% ipython --no-banner

In [1]: import numpy as np

In [2]: np.set_printoptions(precision=3, suppress=True, linewidth=140)

In [3]: tidy = lambda a: np.round(a, 3) + 0

In [4]: K = np.loadtxt("test4.csv", delimiter=",")

In [5]: tidy(K)
Out[5]: 
array([[-0.375,  0.377, -0.664, -0.765, -0.754,  0.119, -0.442, -0.421, -0.745,  0.157],
       [ 0.377, -0.439,  0.759, -0.605, -0.11 ,  1.138,  0.647,  0.674, -0.114,  0.549],
       [-0.664,  0.759, -0.386, -0.682,  0.613, -0.389,  1.211, -0.687, -0.284,  0.543],
       [-0.765, -0.605, -0.682,  1.381, -1.396,  0.239, -1.382, -0.348,  1.196,  0.283],
       [-0.754, -0.11 ,  0.613, -1.396,  1.068, -0.775,  2.263, -0.244, -0.114, -0.516],
       [ 0.119,  1.138, -0.389,  0.239, -0.775, -0.913,  0.015,  0.249, -0.298, -0.045],
       [-0.442,  0.647,  1.211, -1.382,  2.263,  0.015,  0.081,  0.34 , -0.326,  0.164],
       [-0.421,  0.674, -0.687, -0.348, -0.244,  0.249,  0.34 , -1.454, -0.166,  0.106],
       [-0.745, -0.114, -0.284,  1.196, -0.114, -0.298, -0.326, -0.166, -0.37 , -0.122],
       [ 0.157,  0.549,  0.543,  0.283, -0.516, -0.045,  0.164,  0.106, -0.122, -0.594]])

In [6]: # equal to its transpose

In [7]: rng = np.random.default_rng(1117)

In [8]: z = rng.permutation(10)

In [9]: z
Out[9]: array([1, 7, 6, 9, 2, 5, 0, 8, 3, 4])

In [10]: Y = K[z][:, z]

In [11]: tidy(np.linalg.det(Y)), tidy(np.linalg.det(K[z]))
Out[11]: (np.float64(0.0), np.float64(0.0))

In [12]: tidy(np.sort(np.abs(np.linalg.eigvals(Y))))
Out[12]: array([0., 1., 1., 1., 1., 2., 2., 2., 3., 5.])

In [13]: print(tidy(np.diag(Y)))
[-0.439 -1.454  0.081 -0.594 -0.386 -0.913 -0.375 -0.37   1.381  1.068]

In [14]: tidy(Y)
Out[14]: 
array([[-0.439,  0.674,  0.647,  0.549,  0.759,  1.138,  0.377, -0.114, -0.605, -0.11 ],
       [ 0.674, -1.454,  0.34 ,  0.106, -0.687,  0.249, -0.421, -0.166, -0.348, -0.244],
       [ 0.647,  0.34 ,  0.081,  0.164,  1.211,  0.015, -0.442, -0.326, -1.382,  2.263],
       [ 0.549,  0.106,  0.164, -0.594,  0.543, -0.045,  0.157, -0.122,  0.283, -0.516],
       [ 0.759, -0.687,  1.211,  0.543, -0.386, -0.389, -0.664, -0.284, -0.682,  0.613],
       [ 1.138,  0.249,  0.015, -0.045, -0.389, -0.913,  0.119, -0.298,  0.239, -0.775],
       [ 0.377, -0.421, -0.442,  0.157, -0.664,  0.119, -0.375, -0.745, -0.765, -0.754],
       [-0.114, -0.166, -0.326, -0.122, -0.284, -0.298, -0.745, -0.37 ,  1.196, -0.114],
       [-0.605, -0.348, -1.382,  0.283, -0.682,  0.239, -0.765,  1.196,  1.381, -1.396],
       [-0.11 , -0.244,  2.263, -0.516,  0.613, -0.775, -0.754, -0.114, -1.396,  1.068]])

In [15]: w, evecs = np.linalg.eigh(K)

In [16]: np.unique(w.round(6) + 0, return_counts=True)[1]
Out[16]: array([1, 2, 3, 1, 1, 1, 1])

In [17]: tidy(np.linalg.eigvalsh(K @ K))
Out[17]: array([ 0.,  1.,  1.,  1.,  1.,  4.,  4.,  4.,  9., 25.])

In [18]: Y = np.array([[0, 3],
    ...:     [-3, -1],
    ...:     [3, -1],
    ...:     [2, 1],
    ...:     [-1, 3],
    ...:     [2, -2],
    ...:     [-2, 3],
    ...:     [2, 2],
    ...:     [2, 2],
    ...:     [-3, 1]])

In [19]: tidy(np.einsum("ij->j", K))
Out[19]: array([-3.513,  2.876,  0.035, -2.078,  0.034, -0.659,  2.571, -1.95 , -1.342,  0.525])

In [20]: tidy(np.einsum("ij,ij->i", K, K))
Out[20]: array([ 2.844,  3.773,  4.47 ,  8.874, 10.108,  3.106,  9.368,  3.616,  2.467,  1.375])

In [21]: w, evecs = np.linalg.eigh(K)

In [22]: x0 = np.array([2, 4, 4, 1, 2, 2, 2, 2, 1, 4])

In [23]: print(tidy(x0 @ K @ x0))
45.8

In [24]: tidy(x0 @ K @ x0 / (x0 @ x0)), tidy(w[0]), w[-1]
Out[24]: (np.float64(0.654), np.float64(-3.0), np.float64(5.0))

In [25]: tidy(np.linalg.eigvalsh(K[1:, 1:]))
Out[25]: array([-2.761, -2.   , -1.839, -1.   , -1.   , -0.09 ,  0.592,  1.485,  4.988])

In [26]: U, s, Vh = np.linalg.svd(K)

In [27]: evecs = Vh[:(s > 1e-8).sum()]

In [28]: x0 = K[8] + 3 * K[4] + rng.integers(2) * np.eye(10)[9]

In [29]: tidy(x0)
Out[29]: array([-3.008, -0.445,  1.555, -2.992,  3.091, -2.624,  6.463, -0.898, -0.712, -0.671])

In [30]: np.allclose(evecs.T @ evecs @ x0, x0)
Out[30]: False

In [31]: np.linalg.matrix_rank(np.vstack([K, x0]))
Out[31]: np.int64(10)

In [32]: tidy(np.diag(evecs.T @ evecs))
Out[32]: array([0.967, 0.949, 0.713, 1.   , 0.97 , 0.818, 0.986, 0.814, 0.971, 0.811])

In [33]: tidy(np.linalg.norm(x0 - evecs.T @ evecs @ x0))
Out[33]: np.float64(0.434)

In [34]: Y = np.array([[-2, 2, -1, -3, 0, 3, -1, 2, -3, 1, 3, 3],
    ...:     [-1, 0, 2, 0, 0, 0, -2, 3, -1, -2, 3, 3],
    ...:     [1, -1, -2, 2, -3, -2, 2, -3, 2, -1, -2, 3],
    ...:     [3, -1, 3, 2, 0, -2, 3, -1, 3, -3, 2, 3],
    ...:     [-3, 2, -2, -2, 3, 1, -2, -1, 0, 0, 2, 3],
    ...:     [-2, -2, 2, -3, 1, 1, 0, -1, 2, 1, 3, -2],
    ...:     [3, -3, -2, -3, 1, 2, 0, -3, 1, -2, 3, 2],
    ...:     [-3, -1, 1, -3, 3, -3, -2, 2, 1, 2, 1, 2],
    ...:     [3, 0, -3, 0, 0, -2, 0, 2, 3, -2, -3, 1],
    ...:     [1, 2, 3, -2, 0, -2, -3, -3, -3, -3, 3, 1],
    ...:     [1, 2, 3, -1, -1, 2, 1, 0, 0, 3, 3, -3],
    ...:     [0, -1, -3, 2, 0, -2, -1, 1, -1, 1, 3, 2]])

In [35]: M = np.triu(Y)

In [36]: print(M)
[[-2  2 -1 -3  0  3 -1  2 -3  1  3  3]
 [ 0  0  2  0  0  0 -2  3 -1 -2  3  3]
 [ 0  0 -2  2 -3 -2  2 -3  2 -1 -2  3]
 [ 0  0  0  2  0 -2  3 -1  3 -3  2  3]
 [ 0  0  0  0  3  1 -2 -1  0  0  2  3]
 [ 0  0  0  0  0  1  0 -1  2  1  3 -2]
 [ 0  0  0  0  0  0  0 -3  1 -2  3  2]
 [ 0  0  0  0  0  0  0  2  1  2  1  2]
 [ 0  0  0  0  0  0  0  0  3 -2 -3  1]
 [ 0  0  0  0  0  0  0  0  0 -3  3  1]
 [ 0  0  0  0  0  0  0  0  0  0  3 -3]
 [ 0  0  0  0  0  0  0  0  0  0  0  2]]

In [37]: U, s, Vh = np.linalg.svd(M)

In [38]: tidy(s)
Out[38]: array([10.964, 10.043,  7.163,  5.266,  4.499,  4.021,  3.201,  2.346,  1.102,  0.609,  0.403,  0.   ])

In [39]: Y = U[:, :11] @ np.diag(s[:11]) @ Vh[:11]

In [40]: print(tidy(np.linalg.norm(M - Y) / np.linalg.norm(M)))
0.0

In [41]: tidy(np.abs(M - Y).max())
Out[41]: np.float64(0.0)

In [42]: print(tidy(np.linalg.norm(M - Y, 2)), tidy(s[11]))
0.0 0.0

In [43]: tidy(Y)
Out[43]: 
array([[-2.,  2., -1., -3.,  0.,  3., -1.,  2., -3.,  1.,  3.,  3.],
       [ 0.,  0.,  2.,  0.,  0.,  0., -2.,  3., -1., -2.,  3.,  3.],
       [ 0.,  0., -2.,  2., -3., -2.,  2., -3.,  2., -1., -2.,  3.],
       [ 0.,  0.,  0.,  2.,  0., -2.,  3., -1.,  3., -3.,  2.,  3.],
       [ 0.,  0.,  0.,  0.,  3.,  1., -2., -1.,  0.,  0.,  2.,  3.],
       [ 0.,  0.,  0.,  0.,  0.,  1.,  0., -1.,  2.,  1.,  3., -2.],
       [ 0.,  0.,  0.,  0.,  0.,  0.,  0., -3.,  1., -2.,  3.,  2.],
       [ 0.,  0.,  0.,  0.,  0.,  0.,  0.,  2.,  1.,  2.,  1.,  2.],
       [ 0.,  0.,  0.,  0.,  0.,  0.,  0.,  0.,  3., -2., -3.,  1.],
       [ 0.,  0.,  0.,  0.,  0.,  0.,  0.,  0.,  0., -3.,  3.,  1.],
       [ 0.,  0.,  0.,  0.,  0.,  0.,  0.,  0.,  0.,  0.,  3., -3.],
       [ 0.,  0.,  0.,  0.,  0.,  0.,  0.,  0.,  0.,  0.,  0.,  2.]])

In [44]: E = np.load("m.npy")

In [45]: E
Out[45]: 
array([[-0.985, -0.589,  1.291,  1.665,  2.409,  1.644],
       [-0.714, -0.726,  1.228,  1.653,  2.362,  1.773],
       [-1.399, -1.586,  1.162,  2.561,  3.555,  1.841],
       [-0.349,  0.434,  1.75 ,  0.766,  1.376,  1.445],
       [-0.025,  0.104,  0.245, -0.016,  0.02 ,  0.054],
       [-0.492, -1.207, -0.149,  0.936,  0.958,  0.319],
       [-0.378, -1.047, -0.022,  0.828,  1.201,  0.069],
       [-1.249, -0.109,  3.008,  2.442,  3.756,  3.374],
       [-1.743, -1.352,  2.865,  3.467,  4.888,  3.571],
       [ 0.224,  0.097,  0.127, -0.029,  0.038,  0.069],
       [-0.842, -0.584,  1.437,  1.625,  2.44 ,  1.782],
       [-0.842,  0.835,  3.082,  1.718,  2.6  ,  3.245],
       [-0.98 ,  1.139,  3.047,  1.489,  2.609,  3.151],
       [-0.711,  1.018,  3.132,  1.688,  2.647,  3.185],
       [ 0.076, -0.033, -0.03 ,  0.063, -0.016,  0.208],
       [-1.259, -0.108,  3.008,  2.631,  3.662,  3.521],
       [-1.763, -1.185,  2.761,  3.351,  4.69 ,  3.501],
       [-0.488,  0.601,  1.542,  0.989,  1.186,  1.727],
       [-0.929, -0.587,  1.405,  1.763,  2.525,  1.74 ],
       [-1.208,  0.004,  2.941,  2.503,  3.653,  3.424],
       [-0.845, -0.814,  1.328,  1.712,  2.496,  1.666],
       [-1.317, -0.121,  3.061,  2.359,  3.806,  3.46 ],
       [-0.178,  0.016,  0.022, -0.03 , -0.028,  0.049],
       [-1.66 , -1.218,  2.808,  3.293,  4.894,  3.606],
       [-1.056, -0.746,  1.427,  1.711,  2.598,  1.857],
       [-2.047, -1.2  ,  2.61 ,  3.477,  4.915,  3.318],
       [-0.448,  0.553,  1.691,  0.776,  1.282,  1.744],
       [-0.935, -0.757,  1.235,  1.522,  2.397,  1.731],
       [-1.17 , -2.219, -0.428,  1.927,  2.191,  0.467],
       [-0.737,  0.969,  3.303,  1.61 ,  2.617,  3.092],
       [-0.761,  0.995,  3.152,  1.602,  2.453,  3.139],
       [-1.192, -2.037, -0.28 ,  1.723,  2.125,  0.353]])

In [46]: G = np.cov(E, rowvar=False)

In [47]: tidy(np.linalg.eigvalsh(G)[::-1])
Out[47]: array([5.639, 1.651, 0.014, 0.011, 0.005, 0.004])

In [48]: tidy(E.std(axis=0))
Out[48]: array([0.532, 0.891, 1.229, 0.97 , 1.402, 1.266])

In [49]: print(tidy(np.corrcoef(E.T)))
[[ 1.     0.464 -0.535 -0.973 -0.955 -0.704]
 [ 0.464  1.     0.464 -0.394 -0.287  0.256]
 [-0.535  0.464  1.     0.623  0.711  0.97 ]
 [-0.973 -0.394  0.623  1.     0.988  0.781]
 [-0.955 -0.287  0.711  0.988  1.     0.846]
 [-0.704  0.256  0.97   0.781  0.846  1.   ]]

In [50]: Xs = E - E.mean(axis=0)

In [51]: U, s, Vh = np.linalg.svd(Xs, full_matrices=False)

In [52]: print(tidy(Xs.mean(axis=0)))
[0. 0. 0. 0. 0. 0.]

In [53]: print(tidy((s ** 2).sum() ** 2 / (s ** 4).sum()))
1.554

In [54]: np.searchsorted(np.cumsum(s ** 2) / (s ** 2).sum(), 0.9) + 1
Out[54]: np.int64(2)

In [55]: print(tidy(s ** 2 / (s ** 2).sum()))
[0.77  0.225 0.002 0.002 0.001 0.   ]

In [56]: Y = E / np.sqrt((E ** 2).mean(axis=1, keepdims=True))

In [57]: print(np.linalg.matrix_rank(Y) == np.linalg.matrix_rank(E))
True

In [58]: print(tidy(np.linalg.norm(Y, axis=1)))
[2.449 2.449 2.449 2.449 2.449 2.449 2.449 2.449 2.449 2.449 2.449 2.449 2.449 2.449 2.449 2.449 2.449 2.449 2.449 2.449 2.449 2.449 2.449
 2.449 2.449 2.449 2.449 2.449 2.449 2.449 2.449 2.449]

In [59]: tidy(Y[3])
Out[59]: array([-0.303,  0.377,  1.521,  0.666,  1.196,  1.256])

In [60]: Y = np.c_[E[:, :4] @ np.array([[-3, 2, -1, 3], [-2, -3, 0, 2], [-3, 3, 1, 3], [0, -3, 3, 2]]), np.array([5, -7, -7, -7, 6, 1, 0, 4, -9, -9, 6, -1, 9, 4, 1, 3, 3, -3, -1, 6, -7, -6, -1, -4, 5, 3, -1, -8, 9, 1, -6, -7])]

In [61]: tidy(Y)
Out[61]: 
array([[ 0.26 , -1.325,  7.271,  3.07 ,  5.   ],
       [-0.09 , -0.525,  6.901,  3.396, -7.   ],
       [ 3.883, -2.237, 10.244,  1.239, -7.   ],
       [-5.071,  0.952,  4.397,  6.603, -7.   ],
       [-0.868,  0.421,  0.222,  0.836,  6.   ],
       [ 4.337, -0.618,  3.151, -2.465,  1.   ],
       [ 3.294, -0.165,  2.84 , -1.638,  0.   ],
       [-5.059, -0.473, 11.583,  9.943,  4.   ],
       [-0.662, -1.236, 15.009,  7.596, -9.   ],
       [-1.247,  0.625, -0.184,  1.189, -9.   ],
       [-0.617, -0.496,  7.154,  3.867,  6.   ],
       [-8.39 , -0.097,  9.078, 11.826, -1.   ],
       [-8.479, -0.703,  8.494, 11.457,  9.   ],
       [-9.299, -0.144,  8.907, 12.675,  4.   ],
       [-0.072, -0.028,  0.083,  0.198,  1.   ],
       [-5.031, -1.063, 12.16 , 10.293,  3.   ],
       [-0.624, -1.741, 14.577,  7.326,  3.   ],
       [-4.364, -1.12 ,  4.997,  6.342, -3.   ],
       [-0.254, -1.171,  7.623,  3.78 , -1.   ],
       [-5.207, -1.114, 11.658, 10.213,  6.   ],
       [ 0.179, -0.4  ,  7.309,  3.245, -7.   ],
       [-4.99 , -0.165, 11.455,  9.708, -6.   ],
       [ 0.436, -0.248,  0.11 , -0.496, -1.   ],
       [-1.008, -1.121, 14.347,  7.594, -4.   ],
       [ 0.379, -0.726,  7.616,  3.043,  5.   ],
       [ 0.711, -3.095, 15.088,  6.243,  3.   ],
       [-4.835,  0.19 ,  4.467,  6.387, -1.   ],
       [ 0.614, -0.46 ,  6.736,  2.43 , -8.   ],
       [ 9.232, -2.748,  6.523, -5.378,  9.   ],
       [-9.636,  0.698,  8.87 , 12.856,  1.   ],
       [-9.163,  0.143,  8.719, 12.367, -6.   ],
       [ 8.49 , -2.282,  6.081, -5.044, -7.   ]])

In [62]: tidy(np.linalg.norm(np.linalg.qr(E)[0].T @ Y, axis=0) ** 2 / ((Y ** 2).sum(axis=0) + 1e-12))
Out[62]: array([1.   , 1.   , 1.   , 1.   , 0.202])

In [63]: np.linalg.matrix_rank(np.c_[E, Y])
Out[63]: np.int64(7)

In [64]: Y = np.array([[2, -3, 1, 2, -2, -3, 0],
    ...:     [3, -2, 2, -1, 2, -1, -1],
    ...:     [2, 0, -1, -3, -1, -3, 2],
    ...:     [0, 1, 3, 3, -2, -3, -1],
    ...:     [1, 0, -3, 2, 0, 2, 3],
    ...:     [-2, -1, -3, -2, 0, 3, 0],
    ...:     [-1, -2, -2, 1, -3, -2, 1]])

In [65]: X = Y - Y.T

In [66]: X
Out[66]: 
array([[ 0, -6, -1,  2, -3, -1,  1],
       [ 6,  0,  2, -2,  2,  0,  1],
       [ 1, -2,  0, -6,  2,  0,  4],
       [-2,  2,  6,  0, -4, -1, -2],
       [ 3, -2, -2,  4,  0,  2,  6],
       [ 1,  0,  0,  1, -2,  0,  2],
       [-1, -1, -4,  2, -6, -2,  0]])

In [67]: # skew-symmetric

In [68]: z = rng.permutation(7)

In [69]: z
Out[69]: array([4, 5, 2, 1, 6, 3, 0])

In [70]: Y = X[z][:, z]

In [71]: np.allclose(Y, X)
Out[71]: False

In [72]: np.trace(Y)
Out[72]: np.int64(0)

In [73]: tidy(np.sort(np.abs(np.linalg.eigvals(Y))))
Out[73]: array([ 0.   ,  4.176,  4.176,  6.47 ,  6.47 , 11.256, 11.256])

In [74]: Y
Out[74]: 
array([[ 0,  2, -2, -2,  6,  4,  3],
       [-2,  0,  0,  0,  2,  1,  1],
       [ 2,  0,  0, -2,  4, -6,  1],
       [ 2,  0,  2,  0,  1, -2,  6],
       [-6, -2, -4, -1,  0,  2, -1],
       [-4, -1,  6,  2, -2,  0, -2],
       [-3, -1, -1, -6,  1,  2,  0]])
